>>> import numpy as np
>>> import numpy.linalg as la
>>> np.set_printoptions(precision=1, suppress=True, linewidth=160, sign=" ")
>>> m1 = np.load("x.npy")
>>> m1
array([[-3, -1, -3, -3, -3, -1, -2, -1],
       [-1,  1, -1, -1, -1,  1,  0,  1],
       [-2,  0, -2, -2, -2,  0, -1,  0],
       [ 2,  4,  2,  2,  2,  4,  3,  4],
       [-1,  1, -1, -1, -1,  1,  0,  1]])
>>> Uu, sig, Vt = la.svd(m1)
>>> evecs = Vt[:(sig > 1e-8).sum()]
>>> rng = np.random.default_rng(922241)
>>> x = m1[0] + 5 * m1[4] + rng.integers(2) * np.eye(8)[6]
>>> x
array([-8.,  4., -8., -8., -8.,  4., -2.,  4.])
>>> np.allclose(evecs.T @ evecs @ x, x)
True
>>> la.matrix_rank(np.vstack([m1, x]))
np.int64(2)
>>> K = np.load("out11.npy")
>>> K
array([[ 1,  1,  1,  1,  3,  0,  0,  0,  1,  1,  0],
       [ 1,  1,  3,  1,  0,  1,  0,  1,  0,  2,  0],
       [ 0,  2,  2,  0,  0,  1,  1,  3,  1,  2,  3],
       [ 3,  0,  3,  1,  0,  2,  2,  1,  3,  3,  3],
       [ 3,  1,  0,  3,  2,  1,  3,  2,  0,  2,  1],
       [ 1,  1,  3,  1,  0,  1,  0,  1,  0,  2,  0],
       [ 0,  3,  0,  0,  3,  2,  3,  2,  2,  3,  2]])
>>> la.norm(K, axis=1).argmax()
np.int64(3)
>>> round(float(la.norm(K, 1)), 1), round(la.norm(K, np.inf), 1)
(15.0, np.float64(21.0))
>>> la.norm(K, axis=0)
array([ 4.6,  4.1,  5.7,  3.6,  4.7,  3.5,  4.8,  4.5,  3.9,  5.9,  4.8])
>>> np.round(la.norm(K[5] - K[0]), 1)
np.float64(4.1)
>>> np.round(la.norm(K, 2), 1)
np.float64(12.6)
>>> np.round(la.norm(K[5], 1), 1), round(float(la.norm(K[5], np.inf)), 1)
(np.float64(10.0), 3.0)
>>> np.round(K @ la.pinv(K) @ K, 1) + 0
array([[ 1.,  1.,  1.,  1.,  3.,  0.,  0.,  0.,  1.,  1.,  0.],
       [ 1.,  1.,  3.,  1.,  0.,  1.,  0.,  1.,  0.,  2.,  0.],
       [ 0.,  2.,  2.,  0.,  0.,  1.,  1.,  3.,  1.,  2.,  3.],
       [ 3.,  0.,  3.,  1.,  0.,  2.,  2.,  1.,  3.,  3.,  3.],
       [ 3.,  1.,  0.,  3.,  2.,  1.,  3.,  2.,  0.,  2.,  1.],
       [ 1.,  1.,  3.,  1.,  0.,  1.,  0.,  1.,  0.,  2.,  0.],
       [ 0.,  3.,  0.,  0.,  3.,  2.,  3.,  2.,  2.,  3.,  2.]])
>>> np.argsort(-la.norm(K, axis=0).round(6), kind="stable")[:3]
array([ 9,  2,  6])
>>> la.matrix_rank(K, rtol=0.1)
np.int64(6)
>>> [round(float(x), 1) for x in la.svd(K, compute_uv=False)[:3]]
[12.6, 5.3, 4.5]
>>> rank = la.matrix_rank(K)
>>> rank
np.int64(6)
>>> ns = la.svd(K)[2][rank:].T
>>> ns.shape
(11, 5)
>>> la.matrix_rank(K.T @ K), la.matrix_rank(K @ K.T)
(np.int64(6), np.int64(6))
>>> [int(la.matrix_rank(np.delete(K, i, axis=0))) for i in range(7)]
[5, 6, 5, 5, 5, 6, 5]
>>> Uu, sig, Vt = la.svd(K)
>>> sig.round(1) + 0
array([ 12.6,   5.3,   4.5,   3.6,   3. ,   1.6,   0. ])
>>> A2 = Uu[:, :6] @ np.diag(sig[:6]) @ Vt[:6]
>>> round(np.abs(K - A2).max(), 1)
np.float64(0.0)
>>> J = np.loadtxt("data.csv", delimiter=",")
>>> J
array([[-0.1, -1.8,  0.9, -1.3, -0.4,  0.6,  0.4,  1. ,  0.3],
       [-1.4,  0.1, -1. ,  0.5, -0.9, -1.1,  1.6, -0.3,  2.1],
       [-1.3, -1.7,  0.8, -0.6, -0.9, -1.9,  2. ,  0. , -1.6],
       [ 1.6, -1. , -0.7, -0.3,  0.4, -0.8, -0.3, -1.4,  0.8],
       [ 0.6,  0.8, -1.8,  0. , -1. , -1.3,  0.9,  0.2,  2.4],
       [ 0. , -0.3, -0.3,  0.6, -0.7, -1.1, -0.1,  0.7,  1.3],
       [ 0.9,  0.4, -1.7,  1.9, -0.9, -0.8, -1.4, -0.4, -0.5],
       [ 0.9,  1.4, -0.1,  3.1,  0.5, -0.7,  0.3,  2.3,  0.4],
       [ 1.2, -0.8, -1.5,  0.6,  0.3, -0.5,  0.8,  1.2, -0.4]])
>>> t = np.radians(60)
>>> R = np.eye(9)
>>> R[5, 5] = R[7, 7] = np.cos(t)
>>> R[5, 7], R[7, 5] = -np.sin(t), np.sin(t)
>>> R
array([[ 1. ,  0. ,  0. ,  0. ,  0. ,  0. ,  0. ,  0. ,  0. ],
       [ 0. ,  1. ,  0. ,  0. ,  0. ,  0. ,  0. ,  0. ,  0. ],
       [ 0. ,  0. ,  1. ,  0. ,  0. ,  0. ,  0. ,  0. ,  0. ],
       [ 0. ,  0. ,  0. ,  1. ,  0. ,  0. ,  0. ,  0. ,  0. ],
       [ 0. ,  0. ,  0. ,  0. ,  1. ,  0. ,  0. ,  0. ,  0. ],
       [ 0. ,  0. ,  0. ,  0. ,  0. ,  0.5,  0. , -0.9,  0. ],
       [ 0. ,  0. ,  0. ,  0. ,  0. ,  0. ,  1. ,  0. ,  0. ],
       [ 0. ,  0. ,  0. ,  0. ,  0. ,  0.9,  0. ,  0.5,  0. ],
       [ 0. ,  0. ,  0. ,  0. ,  0. ,  0. ,  0. ,  0. ,  1. ]])
>>> A2 = J @ R.T
>>> A2
array([[-0.1, -1.8,  0.9, -1.3, -0.4, -0.6,  0.4,  1. ,  0.3],
       [-1.4,  0.1, -1. ,  0.5, -0.9, -0.3,  1.6, -1.1,  2.1],
       [-1.3, -1.7,  0.8, -0.6, -0.9, -1. ,  2. , -1.6, -1.6],
       [ 1.6, -1. , -0.7, -0.3,  0.4,  0.8, -0.3, -1.4,  0.8],
       [ 0.6,  0.8, -1.8,  0. , -1. , -0.8,  0.9, -1. ,  2.4],
       [ 0. , -0.3, -0.3,  0.6, -0.7, -1.2, -0.1, -0.6,  1.3],
       [ 0.9,  0.4, -1.7,  1.9, -0.9, -0.1, -1.4, -0.9, -0.5],
       [ 0.9,  1.4, -0.1,  3.1,  0.5, -2.3,  0.3,  0.5,  0.4],
       [ 1.2, -0.8, -1.5,  0.6,  0.3, -1.3,  0.8,  0.2, -0.4]])
>>> np.round(la.det(R), 1), np.trace(R)
(np.float64(1.0), np.float64(8.0))
